$ ipython --no-banner

In [1]: import numpy as np

In [2]: import numpy.linalg as la

In [3]: np.set_printoptions(suppress=True, linewidth=160)

In [4]: def tidy(a):
   ...:     return np.round(a, 2) + 0
   ...: 

In [5]: B = np.array([[3, -2, 0, -3, 0, 1],
   ...:     [1, -1, -2, -1, 3, -3],
   ...:     [-1, -2, 1, 3, 3, 0],
   ...:     [0, -2, -2, -3, 0, -2],
   ...:     [2, 1, 0, 3, 2, 1],
   ...:     [0, -3, 3, 1, 3, 2]])

In [6]: arr = np.triu(B, 1)

In [7]: arr
Out[7]: 
array([[ 0, -2,  0, -3,  0,  1],
       [ 0,  0, -2, -1,  3, -3],
       [ 0,  0,  0,  3,  3,  0],
       [ 0,  0,  0,  0,  0, -2],
       [ 0,  0,  0,  0,  0,  1],
       [ 0,  0,  0,  0,  0,  0]])

In [8]: t3 = np.stack([arr, 4 * arr, arr[::-1]])

In [9]: la.matrix_rank(t3.reshape(3, -1))
Out[9]: np.int64(2)

In [10]: t3.sum(axis=0)
Out[10]: 
array([[  0, -10,   0, -15,   0,   5],
       [  0,   0, -10,  -5,  15, -14],
       [  0,   0,   0,  15,  15,  -2],
       [  0,   0,   0,   3,   3, -10],
       [  0,   0,  -2,  -1,   3,   2],
       [  0,  -2,   0,  -3,   0,   1]])

In [11]: tidy(la.det(t3))
Out[11]: array([0., 0., 0.])

In [12]: la.matrix_rank(t3)
Out[12]: array([4, 4, 4])

In [13]: Uu, sv, Vh = la.svd(arr)

In [14]: tidy(sv)
Out[14]: array([5.51, 4.55, 2.8 , 1.1 , 0.  , 0.  ])

In [15]: B = Uu[:, :4] @ np.diag(sv[:4]) @ Vh[:4]

In [16]: tidy(B)
Out[16]: 
array([[ 0., -2.,  0., -3.,  0.,  1.],
       [ 0.,  0., -2., -1.,  3., -3.],
       [ 0.,  0.,  0.,  3.,  3.,  0.],
       [ 0.,  0.,  0.,  0.,  0., -2.],
       [ 0.,  0.,  0.,  0.,  0.,  1.],
       [ 0.,  0.,  0.,  0.,  0.,  0.]])

In [17]: la.matrix_rank(arr, rtol=0.05)
Out[17]: np.int64(4)

In [18]: tidy(la.norm(arr - B) / la.norm(arr))
Out[18]: np.float64(0.0)

In [19]: np.abs(arr).max()
Out[19]: np.int64(3)

In [20]: la.rank(arr)
AttributeError: module 'numpy.linalg' has no attribute 'rank'


In [21]: tidy(la.svd(arr, compute_uv=False))
Out[21]: array([5.51, 4.55, 2.8 , 1.1 , 0.  , 0.  ])

In [22]: np.count_nonzero(arr)
Out[22]: np.int64(11)

In [23]: np.zeros(6, 6)
TypeError: Cannot interpret '6' as a data type


In [24]: np.diff(arr, axis=0)
Out[24]: 
array([[ 0,  2, -2,  2,  3, -4],
       [ 0,  0,  2,  4,  0,  3],
       [ 0,  0,  0, -3, -3, -2],
       [ 0,  0,  0,  0,  0,  3],
       [ 0,  0,  0,  0,  0, -1]])

In [25]: tidy(arr.mean(axis=0))
Out[25]: array([ 0.  , -0.33, -0.33, -0.17,  1.  , -0.5 ])

In [26]: tidy(la.norm(arr))
Out[26]: np.float64(7.75)

In [27]: sv = 20 * 0.2 ** np.arange(4)

In [28]: rng = np.random.default_rng(3717)

In [29]: A = rng.normal(size=(11, 4)) * rng.permutation(sv)

In [30]: tidy(A)
Out[30]: 
array([[ -1.47,   0.45,  -1.8 ,  -0.55],
       [  2.66,   0.13,  -4.2 ,   0.96],
       [ -2.38,  -0.2 , -12.64,  -0.35],
       [  0.38,   0.23, -11.16,   0.07],
       [  2.03,  -0.04,  31.66,   0.38],
       [ -4.39,   0.11, -16.7 ,   0.03],
       [  7.94,  -0.03,  -2.76,   1.36],
       [  2.44,   0.11,   8.7 ,   0.11],
       [ -5.77,  -0.12,   3.41,   0.01],
       [ -4.49,  -0.1 ,   5.87,   0.37],
       [ -6.49,   0.22,  12.9 ,  -0.37]])

In [31]: B = np.c_[A[:, :2] @ np.array([[1, 2], [-3, 3]]), np.array([3, 2, 3, 1, 1, 0, 2, 2, 1, 0, 4])]

In [32]: tidy(B)
Out[32]: 
array([[ -2.81,  -1.6 ,   3.  ],
       [  2.26,   5.73,   2.  ],
       [ -1.79,  -5.36,   3.  ],
       [ -0.3 ,   1.45,   1.  ],
       [  2.15,   3.95,   1.  ],
       [ -4.72,  -8.45,   0.  ],
       [  8.03,  15.8 ,   2.  ],
       [  2.11,   5.22,   2.  ],
       [ -5.4 , -11.91,   1.  ],
       [ -4.2 ,  -9.28,   0.  ],
       [ -7.15, -12.33,   4.  ]])

In [33]: la.matrix_rank(B)
Out[33]: np.int64(3)

In [34]: tidy(la.lstsq(A, B[:, 0])[0])
Out[34]: array([ 1., -3.,  0.,  0.])

In [35]: Xs = (A - A.mean(axis=0)) / A.std(axis=0)

In [36]: tidy(Xs.std(axis=0))
Out[36]: array([1., 1., 1., 1.])

In [37]: b = la.lstsq(np.delete(Xs, 3, axis=1), Xs[:, 3])[0]

In [38]: tidy(1 - np.var(Xs[:, 3] - np.delete(Xs, 3, axis=1) @ b))
Out[38]: np.float64(0.63)

In [39]: np.abs(b).argmax()
Out[39]: np.int64(0)

In [40]: q, R = la.qr(A)

In [41]: tidy(np.trace(q @ q.T))
Out[41]: np.float64(4.0)

In [42]: tidy(np.abs(np.diag(R)))
Out[42]: array([14.25,  0.64, 43.28,  1.49])

In [43]: np.allclose(R.T @ R, A.T @ A)
Out[43]: True

In [44]: tidy(q @ R)
Out[44]: 
array([[ -1.47,   0.45,  -1.8 ,  -0.55],
       [  2.66,   0.13,  -4.2 ,   0.96],
       [ -2.38,  -0.2 , -12.64,  -0.35],
       [  0.38,   0.23, -11.16,   0.07],
       [  2.03,  -0.04,  31.66,   0.38],
       [ -4.39,   0.11, -16.7 ,   0.03],
       [  7.94,  -0.03,  -2.76,   1.36],
       [  2.44,   0.11,   8.7 ,   0.11],
       [ -5.77,  -0.12,   3.41,   0.01],
       [ -4.49,  -0.1 ,   5.87,   0.37],
       [ -6.49,   0.22,  12.9 ,  -0.37]])

In [45]: tidy(abs(R[0, 0])), tidy(la.norm(A[:, 0]))
Out[45]: (np.float64(14.25), np.float64(14.25))

In [46]: q.shape, R.shape
Out[46]: ((11, 4), (4, 4))

In [47]: vec = np.array([0, 2, 1, 1])

In [48]: a = np.maximum(A @ vec, 0)

In [49]: tidy(np.maximum(A @ vec, 0) - np.maximum(-A @ vec, 0))
Out[49]: array([ -1.45,  -2.97, -13.39, -10.63,  31.96, -16.45,  -1.46,   9.03,   3.17,   6.05,  12.96])

In [50]: np.flatnonzero(a > 1e-9)
Out[50]: array([ 4,  7,  8,  9, 10])

In [51]: tidy(A * (a > 1e-9)[:, None])
Out[51]: 
array([[ 0.  ,  0.  ,  0.  ,  0.  ],
       [ 0.  ,  0.  ,  0.  ,  0.  ],
       [ 0.  ,  0.  ,  0.  ,  0.  ],
       [ 0.  ,  0.  ,  0.  ,  0.  ],
       [ 2.03, -0.04, 31.66,  0.38],
       [ 0.  ,  0.  ,  0.  ,  0.  ],
       [ 0.  ,  0.  ,  0.  ,  0.  ],
       [ 2.44,  0.11,  8.7 ,  0.11],
       [-5.77, -0.12,  3.41,  0.01],
       [-4.49, -0.1 ,  5.87,  0.37],
       [-6.49,  0.22, 12.9 , -0.37]])

In [52]: tidy(A.T @ a)
Out[52]: array([ -42.63,    1.65, 1304.04,   10.67])

In [53]: tidy(np.tanh(A @ vec))
Out[53]: array([-0.9 , -0.99, -1.  , -1.  ,  1.  , -1.  , -0.9 ,  1.  ,  1.  ,  1.  ,  1.  ])

In [54]: X = np.loadtxt("dump.csv", delimiter=",")

In [55]: X
Out[55]: 
array([[ 2.19, -6.65,  0.23,  0.32,  1.9 ,  2.47, -3.11],
       [ 4.6 ,  0.8 , -5.06, -2.94,  2.84,  3.13, -3.37],
       [-0.3 ,  5.36, -1.15,  0.11, -1.57,  4.69,  1.69],
       [-0.95, -7.58,  0.76,  2.98, -0.82, -5.98,  2.82],
       [ 0.11,  2.31,  1.89,  1.06, -1.32,  4.36, -0.81],
       [-1.32,  7.45, -1.02, -2.64,  1.48, -0.99,  4.53],
       [-0.03, -0.38,  7.34,  1.27,  1.28,  0.03, -7.  ],
       [-2.05, -1.53,  4.39, -0.08,  0.52, -0.21,  2.88],
       [ 4.78, -0.42,  0.57, -0.11, -1.01,  4.39, -3.23],
       [ 0.74, -0.81, -2.18,  4.07,  0.52,  2.71,  2.04],
       [-4.29, -6.03,  4.52, -0.7 , -2.66,  0.04,  0.99],
       [-1.61,  0.33,  0.72, -0.19, -0.61,  0.85,  3.29],
       [-2.26,  2.75, -0.54, -1.36, -1.18, -9.58,  2.91],
       [-7.55,  0.08,  2.23, -3.01,  0.78, -3.68, -3.99],
       [-3.97, -4.81,  4.67, -6.01,  0.16,  1.64,  9.05],
       [ 0.32, -2.81, -5.67,  2.67, -0.19, -1.8 , -0.37],
       [-3.45,  4.57, -0.9 ,  4.27,  1.16,  7.41, -3.56]])

In [56]: hat = X @ la.solve(X.T @ X, X.T)

In [57]: tidy(np.trace(hat))
Out[57]: np.float64(7.0)

In [58]: la.matrix_rank(np.eye(17) - hat)
Out[58]: np.int64(10)

In [59]: tidy(hat @ X[:, 3])
Out[59]: array([ 0.32, -2.94,  0.11,  2.98,  1.06, -2.64,  1.27, -0.08, -0.11,  4.07, -0.7 , -0.19, -1.36, -3.01, -6.01,  2.67,  4.27])

In [60]: Xs = X - X.mean(axis=0)

In [61]: Uu, sv, Vh = la.svd(Xs, full_matrices=False)

In [62]: tidy(Xs.mean(axis=0))
Out[62]: array([0., 0., 0., 0., 0., 0., 0.])

In [63]: tidy(Vh[0] * np.sign(Vh[0, np.abs(Vh[0]).argmax()]))
Out[63]: array([ 0.34,  0.42, -0.29,  0.2 ,  0.09,  0.6 , -0.46])

In [64]: np.abs(Uu[:, 0]).argmax()
Out[64]: np.int64(14)
